$ python -q
>>> import numpy as np
>>> from numpy import linalg as LA
>>> np.set_printoptions(precision=2, suppress=True, linewidth=100, sign=" ")
>>> K = np.load("data.npy")
>>> K
array([[-22.,  10.,  -7.,   3.],
       [-48.,  22., -16.,   8.],
       [ 12.,  -6.,   3.,  -1.],
       [ 24., -12.,   8.,  -6.]])
>>> print(round(float(LA.norm(K, 2) / LA.norm(K)), 2))
1.0
>>> [round(float(x), 2) for x in LA.svd(K, compute_uv=False)[:3]]
[68.94, 2.34, 1.15]
>>> M = np.array([[-0.5, -0.1, -0.5, -0.4, 0.8, -0.8, -1.5, 0.4],
...     [1.0, -1.5, 1.1, -1.0, 0.4, 2.7, 0.0, -1.3],
...     [0.8, 0.7, 0.4, 1.1, -2.4, -0.7, -0.9, -0.2],
...     [0.0, -0.7, 0.2, 0.2, 0.4, 1.1, 0.4, 1.6],
...     [1.4, 0.0, -1.5, 0.5, 0.5, -1.6, 0.9, -0.9],
...     [0.5, 0.2, 0.9, -1.7, -1.1, -2.2, -0.6, 0.1],
...     [0.6, -0.4, 0.5, 0.7, -0.7, -0.3, -0.1, -0.2]])
>>> left, s, VT = LA.svd(M, full_matrices=False)
>>> print(np.abs(VT[0]))
[ 0.06  0.32  0.14  0.09  0.35  0.85  0.15  0.04]
>>> s / s[0]
array([ 1.  ,  0.71,  0.62,  0.58,  0.36,  0.29,  0.13])
>>> print(left.shape, s.shape, VT.shape)
(7, 7) (7,) (7, 8)
>>> np.round(left.T @ left, 2) + 0
array([[ 1.,  0.,  0.,  0.,  0.,  0.,  0.],
       [ 0.,  1.,  0.,  0.,  0.,  0.,  0.],
       [ 0.,  0.,  1.,  0.,  0.,  0.,  0.],
       [ 0.,  0.,  0.,  1.,  0.,  0.,  0.],
       [ 0.,  0.,  0.,  0.,  1.,  0.,  0.],
       [ 0.,  0.,  0.,  0.,  0.,  1.,  0.],
       [ 0.,  0.,  0.,  0.,  0.,  0.,  1.]])
>>> s
array([ 4.71,  3.35,  2.92,  2.73,  1.68,  1.37,  0.6 ])
>>> round(float(np.sqrt((s ** 2).sum())), 2), round(LA.norm(M), 2)
(7.38, np.float64(7.38))
>>> t = np.radians(16)
>>> Rm = np.eye(8)
>>> Rm[7, 7] = Rm[1, 1] = np.cos(t)
>>> Rm[7, 1], Rm[1, 7] = -np.sin(t), np.sin(t)
>>> print(Rm)
[[ 1.    0.    0.    0.    0.    0.    0.    0.  ]
 [ 0.    0.96  0.    0.    0.    0.    0.    0.28]
 [ 0.    0.    1.    0.    0.    0.    0.    0.  ]
 [ 0.    0.    0.    1.    0.    0.    0.    0.  ]
 [ 0.    0.    0.    0.    1.    0.    0.    0.  ]
 [ 0.    0.    0.    0.    0.    1.    0.    0.  ]
 [ 0.    0.    0.    0.    0.    0.    1.    0.  ]
 [ 0.   -0.28  0.    0.    0.    0.    0.    0.96]]
>>> M2 = M @ Rm.T
>>> print(np.allclose(LA.norm(M, axis=1), LA.norm(M2, axis=1)))
True
>>> M2
array([[-0.5 ,  0.01, -0.5 , -0.4 ,  0.8 , -0.8 , -1.5 ,  0.41],
       [ 1.  , -1.8 ,  1.1 , -1.  ,  0.4 ,  2.7 ,  0.  , -0.84],
       [ 0.8 ,  0.62,  0.4 ,  1.1 , -2.4 , -0.7 , -0.9 , -0.39],
       [ 0.  , -0.23,  0.2 ,  0.2 ,  0.4 ,  1.1 ,  0.4 ,  1.73],
       [ 1.4 , -0.25, -1.5 ,  0.5 ,  0.5 , -1.6 ,  0.9 , -0.87],
       [ 0.5 ,  0.22,  0.9 , -1.7 , -1.1 , -2.2 , -0.6 ,  0.04],
       [ 0.6 , -0.44,  0.5 ,  0.7 , -0.7 , -0.3 , -0.1 , -0.08]])
>>> def softmax(z):
...     e = np.exp(z - z.max(axis=-1, keepdims=True))
...     return e / e.sum(axis=-1, keepdims=True)
... 
>>> softmax(M[4])
array([ 0.35,  0.09,  0.02,  0.14,  0.14,  0.02,  0.21,  0.03])
>>> scores = M @ M.T / np.sqrt(8)
>>> softmax(scores)[4] @ M
array([ 1.21, -0.01, -1.14,  0.38,  0.26, -1.43,  0.62, -0.72])
>>> M2 = M / LA.norm(M, axis=1, keepdims=True)
>>> gram = M2 @ M2.T
>>> gram[2]
array([-0.19, -0.3 ,  1.  , -0.39,  0.04,  0.37,  0.75])
>>> round(np.degrees(np.arccos(np.clip(gram[2, 6], -1, 1))), 2)
np.float64(41.5)
>>> M - M[0]
array([[ 0. ,  0. ,  0. ,  0. ,  0. ,  0. ,  0. ,  0. ],
       [ 1.5, -1.4,  1.6, -0.6, -0.4,  3.5,  1.5, -1.7],
       [ 1.3,  0.8,  0.9,  1.5, -3.2,  0.1,  0.6, -0.6],
       [ 0.5, -0.6,  0.7,  0.6, -0.4,  1.9,  1.9,  1.2],
       [ 1.9,  0.1, -1. ,  0.9, -0.3, -0.8,  2.4, -1.3],
       [ 1. ,  0.3,  1.4, -1.3, -1.9, -1.4,  0.9, -0.3],
       [ 1.1, -0.3,  1. ,  1.1, -1.5,  0.5,  1.4, -0.6]])
>>> np.abs(M).max()
np.float64(2.7)
>>> M.shape
(7, 8)
>>> data = np.load("case10.npy")
>>> data
array([[ 0,  0,  0,  5,  0,  0,  0],
       [ 0,  2,  0,  0, -3,  0,  0],
       [ 0,  0,  0,  0,  0,  0,  0],
       [ 0,  0,  0,  0,  0,  0,  3],
       [ 0,  1,  0,  0,  0,  0,  0],
       [ 0,  0,  0,  0,  0,  0,  2],
       [ 0,  0,  4,  5,  0,  0,  0]])
>>> left, s, VT = LA.svd(data)
>>> print(np.argmax(s[:-1] / (s[1:] + 1e-6)) + 1)
5
>>> M2 = left[:, :5] @ np.diag(s[:5]) @ VT[:5]
>>> print(LA.matrix_rank(data, rtol=0.05))
5
>>> print(round(LA.norm(data - M2, 2), 2), s[5])
0.0 0.0
>>> LA.matrix_rank(data, rtol=0.1)
np.int64(5)
>>> round(float(LA.norm(data, 2) / LA.norm(data)), 2)
0.8
>>> np.argsort(-LA.norm(data, axis=0).round(6), kind="stable")[:3]
array([ 3,  2,  6])
>>> [round(float(x), 2) for x in LA.svd(data, compute_uv=False)[:3]]
[7.7, 3.65, 3.61]
>>> left, s, VT = LA.svd(data)
>>> evecs = VT[:(s > 1e-8).sum()]
>>> rng = np.random.default_rng(780709)
>>> vec = data[0] + 3 * data[1] + rng.integers(2) * np.eye(7)[2]
>>> vec
array([ 0.,  6.,  1.,  5., -9.,  0.,  0.])
>>> print(np.diag(evecs.T @ evecs))
[ 0.  1.  1.  1.  1.  0.  1.]
>>> W1 = np.array([[0, 1, -3, 1, -3, 0],
...     [0, 3, 2, -2, -1, 2],
...     [-2, 0, 1, 3, 0, -3],
...     [0, 2, 0, 3, -3, -3],
...     [-1, 2, 2, -3, 3, 1],
...     [-3, 2, 3, 0, 3, -3],
...     [2, 1, -2, -2, 3, 2]])
>>> coef = np.array([1, -1, 2, -2, 2, 1])
>>> H = np.maximum(data @ W1 + coef, 0)
>>> (H > 0).mean(axis=0)
array([ 0.86,  0.71,  0.57,  0.43,  0.57,  0.71])
>>> LA.matrix_rank(H)
np.int64(6)
>>> basis = np.array([[0, 2], [-3, 3], [-2, 0], [-1, 0], [-1, -2], [-3, 2]])
>>> print(W1 @ basis)
[[  5   9]
 [-16  15]
 [  4 -10]
 [  3   6]
 [-13   0]
 [ -6 -12]
 [ -6   5]]
>>> H @ basis
array([[-44,  29],
       [ -9,  12],
       [ -9,   0],
       [-38,  12],
       [-24,  12],
       [-26,   7],
       [-64,  27]])
>>> left, s, VT = LA.svd(data, full_matrices=False)
>>> np.round(left.T @ data @ VT.T, 2) + 0
array([[ 7.7 ,  0.  ,  0.  ,  0.  ,  0.  ,  0.  ,  0.  ],
       [ 0.  ,  3.65,  0.  ,  0.  ,  0.  ,  0.  ,  0.  ],
       [ 0.  ,  0.  ,  3.61,  0.  ,  0.  ,  0.  ,  0.  ],
       [ 0.  ,  0.  ,  0.  ,  2.6 ,  0.  ,  0.  ,  0.  ],
       [ 0.  ,  0.  ,  0.  ,  0.  ,  0.82,  0.  ,  0.  ],
       [ 0.  ,  0.  ,  0.  ,  0.  ,  0.  ,  0.  ,  0.  ],
       [ 0.  ,  0.  ,  0.  ,  0.  ,  0.  ,  0.  ,  0.  ]])
>>> np.round(left.T @ left, 2) + 0
array([[ 1.,  0.,  0.,  0.,  0.,  0.,  0.],
       [ 0.,  1.,  0.,  0.,  0.,  0.,  0.],
       [ 0.,  0.,  1.,  0.,  0.,  0.,  0.],
       [ 0.,  0.,  0.,  1.,  0.,  0.,  0.],
       [ 0.,  0.,  0.,  0.,  1.,  0.,  0.],
       [ 0.,  0.,  0.,  0.,  0.,  1.,  0.],
       [ 0.,  0.,  0.,  0.,  0.,  0.,  1.]])
>>> s / s[0]
array([ 1.  ,  0.47,  0.47,  0.34,  0.11,  0.  ,  0.  ])
>>> print(np.allclose(left * s @ VT, data))
True
>>> s
array([ 7.7 ,  3.65,  3.61,  2.6 ,  0.82,  0.  ,  0.  ])
>>> print(np.abs(left[:, 0]).round(6).argmax())
6
>>> np.cumsum(s ** 2) / np.sum(s ** 2)
array([ 0.64,  0.78,  0.92,  0.99,  1.  ,  1.  ,  1.  ])
>>> print(np.round(np.sqrt((s ** 2).sum()), 2), round(float(LA.norm(data)), 2))
9.64 9.64
>>> np.round(VT @ VT.T, 2) + 0
array([[ 1.,  0.,  0.,  0.,  0.,  0.,  0.],
       [ 0.,  1.,  0.,  0.,  0.,  0.,  0.],
       [ 0.,  0.,  1.,  0.,  0.,  0.,  0.],
       [ 0.,  0.,  0.,  1.,  0.,  0.,  0.],
       [ 0.,  0.,  0.,  0.,  1.,  0.,  0.],
       [ 0.,  0.,  0.,  0.,  0.,  1.,  0.],
       [ 0.,  0.,  0.,  0.,  0.,  0.,  1.]])
>>> W0 = np.load("arr.npy")
>>> W0
array([[ 2,  8,  6,  9,  8,  4,  2],
       [ 0,  6,  6,  5,  6,  2,  2],
       [ 0,  7,  6,  7,  7,  3,  2],
       [ 2,  8,  6,  9,  8,  4,  2],
       [ 2,  8,  6,  9,  8,  4,  2],
       [ 0,  6,  6,  5,  6,  2,  2],
       [ 0,  7,  6,  7,  7,  3,  2],
       [ 2,  8,  6,  9,  8,  4,  2],
       [ 2,  8,  6,  9,  8,  4,  2],
       [ 0,  5,  6,  3,  5,  1,  2],
       [ 0,  5,  6,  3,  5,  1,  2],
       [ 0,  6,  6,  5,  6,  2,  2],
       [ 0,  6,  6,  5,  6,  2,  2],
       [ 2,  8,  6,  9,  8,  4,  2],
       [ 0,  6,  6,  5,  6,  2,  2],
       [ 2,  8,  6,  9,  8,  4,  2]])
>>> # column 4 repeats column 1
>>> W1 = np.array([[-1, -2, -3, 3],
...     [-2, -1, -2, -2],
...     [-3, -2, -3, -2],
...     [-3, -1, 1, -2],
...     [0, -1, -3, 1],
...     [1, 3, -1, 1],
...     [3, -3, 1, -2]])
>>> coef = np.array([9, 9, 4, 2])
>>> H = np.maximum(W0 @ W1 + coef, 0)
>>> print((H > 0).mean(axis=0))
[ 0.  0.  0.  0.]
>>> basis = np.array([[2, 1], [1, -2], [2, 2], [2, -2]])
>>> (H @ basis).round(6).argmax(axis=1)
array([ 0,  0,  0,  0,  0,  0,  0,  0,  0,  0,  0,  0,  0,  0,  0,  0])
>>> print(W1 @ basis)
[[ -4  -9]
 [-13   0]
 [-18  -1]
 [ -9   5]
 [ -5  -6]
 [  5  -9]
 [  1  15]]
>>> left, s = LA.svd(W0)
Traceback (most recent call last):
  File "<python-input-79>", line 1, in <module>
    left, s = LA.svd(W0)
    ^^^^^^^
ValueError: too many values to unpack (expected 2)
>>> left, s, VT = LA.svd(W0, full_matrices=False)
>>> print((s > 1e-8).sum())
3
>>> np.abs(left[:, 0]).round(6).argmax()
np.int64(0)
>>> s.round(2) + 0
array([ 55.92,   7.11,   1.62,   0.  ,   0.  ,   0.  ,   0.  ])
>>> left.shape, s.shape, VT.shape
((16, 7), (7,), (7, 7))
>>> np.round(s / s[0], 2) + 0
array([ 1.  ,  0.13,  0.03,  0.  ,  0.  ,  0.  ,  0.  ])
>>> arr = np.loadtxt("test7.csv", delimiter=",")
>>> print(arr)
[[  63. -102.   15.   48.]
 [-102.  179.  -24. -107.]
 [  15.  -24.   94.   42.]
 [  48. -107.   42.  130.]]
>>> # symmetric, so the eigenvalues are real
>>> LA.eigvals(arr)
array([ 322.4 ,    1.12,   94.65,   47.82])
>>> np.einsum("ii->", arr)
np.float64(466.0)
>>> np.kron(np.eye(2, dtype=int), arr)
array([[  63., -102.,   15.,   48.,    0.,   -0.,    0.,    0.],
       [-102.,  179.,  -24., -107.,   -0.,    0.,   -0.,   -0.],
       [  15.,  -24.,   94.,   42.,    0.,   -0.,    0.,    0.],
       [  48., -107.,   42.,  130.,    0.,   -0.,    0.,    0.],
       [   0.,   -0.,    0.,    0.,   63., -102.,   15.,   48.],
       [  -0.,    0.,   -0.,   -0., -102.,  179.,  -24., -107.],
       [   0.,   -0.,    0.,    0.,   15.,  -24.,   94.,   42.],
       [   0.,   -0.,    0.,    0.,   48., -107.,   42.,  130.]])
>>> evals, evecs = LA.eig(arr)
>>> np.round(arr @ evecs[:, 0] - evals[0] * evecs[:, 0], 2) + 0
array([ 0.,  0.,  0.,  0.])
>>> np.sort(LA.eigvals(arr @ arr))
array([      1.26,    2287.16,    8958.47,  103943.1 ])
>>> vec = np.array([6, 3, 2, 0])
>>> target = arr @ vec
>>> target
array([ 102., -123.,  206.,   51.])
>>> np.round(LA.solve(arr, -1 * target), 2) + 0
array([-6., -3., -2.,  0.])
>>> low = LA.cholesky(arr)
>>> print(low @ low.T)
[[  63. -102.   15.   48.]
 [-102.  179.  -24. -107.]
 [  15.  -24.   94.   42.]
 [  48. -107.   42.  130.]]
>>> LA.eigvalsh(arr).min() > 0
np.True_
>>> arr / np.sqrt(np.outer(np.diag(arr), np.diag(arr)))
array([[ 1.  , -0.96,  0.19,  0.53],
       [-0.96,  1.  , -0.19, -0.7 ],
       [ 0.19, -0.19,  1.  ,  0.38],
       [ 0.53, -0.7 ,  0.38,  1.  ]])
>>> np.diag(low) ** 2
array([ 63.  ,  13.86,  90.42,  20.79])
>>> M2 = arr / LA.norm(arr, axis=1, keepdims=True)
>>> gram = M2 @ M2.T
>>> LA.norm(M2, axis=1)
array([ 1.,  1.,  1.,  1.])
>>> basis = np.array([[3, 0, 1, -3, -3], [2, 1, 1, -1, -3]])
>>> A = rng.normal(size=(14, 2)) @ basis + np.array([4, -2, 0, 5, 1])
>>> A
array([[ 6.7 , -1.58,  1.04,  2.72, -2.12],
       [ 4.09, -3.3 , -0.4 ,  3.62,  2.21],
       [ 3.89, -2.88, -0.33,  4.23,  1.98],
       [ 2.43, -1.24, -0.27,  7.33,  1.81],
       [ 3.25, -1.18,  0.03,  6.57,  0.92],
       [ 7.87, -2.06,  1.27,  1.08, -2.81],
       [ 2.38, -1.92, -0.51,  6.7 ,  2.54],
       [ 1.53, -2.44, -0.97,  7.03,  3.91],
       [10.04, -1.93,  2.04, -0.96, -5.11],
       [ 4.71, -1.05,  0.55,  5.25, -0.66],
       [ 0.35, -1.65, -1.1 ,  9.  ,  4.3 ],
       [ 5.52, -1.4 ,  0.71,  4.08, -1.13],
       [ 1.91, -2.86, -0.98,  6.23,  3.94],
       [ 3.14, -1.76, -0.2 ,  6.1 ,  1.61]])
>>> # rank 3
>>> labels = A[:, 2] > np.median(A[:, 2])
>>> r0 = A[labels].mean(axis=0) - A[~labels].mean(axis=0)
>>> np.argsort(-np.abs(r0).round(6), kind="stable")
array([ 4,  0,  3,  2,  1])
>>> ((A - A.mean(axis=0)) @ r0 > 0).astype(int)
array([ 1,  0,  0,  0,  0,  1,  0,  0,  1,  1,  0,  1,  0,  0])
>>> print(r0)
[ 3.52  0.76  1.43 -2.76 -4.29]
>>> print(labels.astype(int))
[ 1  0  0  0  1  1  0  0  1  1  0  1  0  1]
>>> Xs = A - A.mean(axis=0)
>>> left, s, VT = LA.svd(Xs, full_matrices=False)
>>> np.searchsorted(np.cumsum(s ** 2) / (s ** 2).sum(), 0.9) + 1
np.int64(1)
>>> D = LA.norm(A[:, None] - A[None], axis=-1)
>>> D.shape
(14, 14)
>>> D[0]
array([  0.  ,   5.6 ,   5.52,   7.53,   6.09,   2.2 ,   7.66,   9.3 ,   5.9 ,   3.6 ,  11.2 ,
         2.08,   8.81,   6.29])
>>> np.flatnonzero(D[0] < D.mean() / 2)
array([  0,   5,  11])
>>> D.mean(axis=1).argmax()
np.int64(8)
>>> LA.matrix_rank(D ** 2)
np.int64(4)
>>> mat = np.load("a.npy")
>>> mat.round(2) + 0
array([[ 1.75, -0.39, -4.1 , -1.14, -1.83, -0.03, -0.59],
       [-1.75,  0.33,  4.1 ,  1.17,  1.82, -0.01,  0.62],
       [-0.28,  3.38,  0.6 , -1.55,  0.95,  2.61, -1.74],
       [-0.29,  3.38,  0.63, -1.54,  0.97,  2.6 , -1.74],
       [ 1.4 ,  1.63, -3.3 , -1.93, -1.07,  1.5 , -1.55],
       [-0.87, -2.67,  2.07,  2.06,  0.33, -2.23,  1.88],
       [ 1.47,  1.42, -3.46, -1.87, -1.18,  1.34, -1.46],
       [ 0.  ,  3.34, -0.04, -1.75,  0.67,  2.62, -1.85],
       [-1.05,  2.97,  2.41, -0.75,  1.64,  2.17, -1.16],
       [ 1.74, -0.82, -4.07, -0.91, -1.91, -0.38, -0.35],
       [ 0.38, -3.37, -0.85,  1.47, -1.06, -2.58,  1.69],
       [-1.74,  0.17,  4.08,  1.25,  1.78, -0.14,  0.71],
       [-0.45, -3.11,  1.09,  1.97, -0.18, -2.51,  1.93],
       [ 0.81, -3.19, -1.85,  1.04, -1.45, -2.38,  1.39],
       [ 0.94,  2.57, -2.24, -2.06, -0.42,  2.16, -1.85],
       [ 0.98,  2.5 , -2.35, -2.06, -0.48,  2.11, -1.84],
       [ 0.86, -3.15, -1.96,  0.99, -1.49, -2.34,  1.35],
       [ 1.72,  0.19, -4.03, -1.42, -1.68,  0.41, -0.9 ],
       [-1.18,  2.79,  2.72, -0.55,  1.74,  2.01, -1.  ],
       [-1.72,  1.06,  4.03,  0.77,  1.93,  0.57,  0.21],
       [-1.52, -1.24,  3.59,  1.82,  1.27, -1.21,  1.39],
       [-0.47, -3.09,  1.16,  1.98, -0.14, -2.5 ,  1.93],
       [-1.26, -1.97,  2.99,  2.  ,  0.86, -1.74,  1.68],
       [ 1.11, -2.89, -2.55,  0.66, -1.69, -2.1 ,  1.09],
       [-1.32, -1.84,  3.12,  1.98,  0.95, -1.65,  1.63],
       [-1.75,  0.26,  4.09,  1.21,  1.8 , -0.06,  0.66],
       [ 0.78,  2.77, -1.88, -2.05, -0.23,  2.3 , -1.9 ]])
>>> basis = mat[[10, 4]].astype(float)
>>> for _ in range(4):
...     labels = LA.norm(mat[:, None] - basis, axis=-1).argmin(axis=1)
...     basis = np.array([mat[labels == j].mean(axis=0) for j in range(2)])
... 
>>> labels
array([ 1,  0,  1,  1,  1,  0,  1,  1,  1,  1,  0,  0,  0,  0,  1,  1,  0,  1,  1,  0,  0,  0,  0,
        0,  0,  0,  1])
>>> np.bincount(labels)
array([ 14,  13])
>>> np.abs(basis[1] - basis[0]).argmax()
np.int64(1)
>>> basis
array([[-0.69, -1.76,  1.65,  1.45,  0.34, -1.49,  1.3 ],
       [ 0.61,  1.98, -1.47, -1.51, -0.22,  1.65, -1.38]])
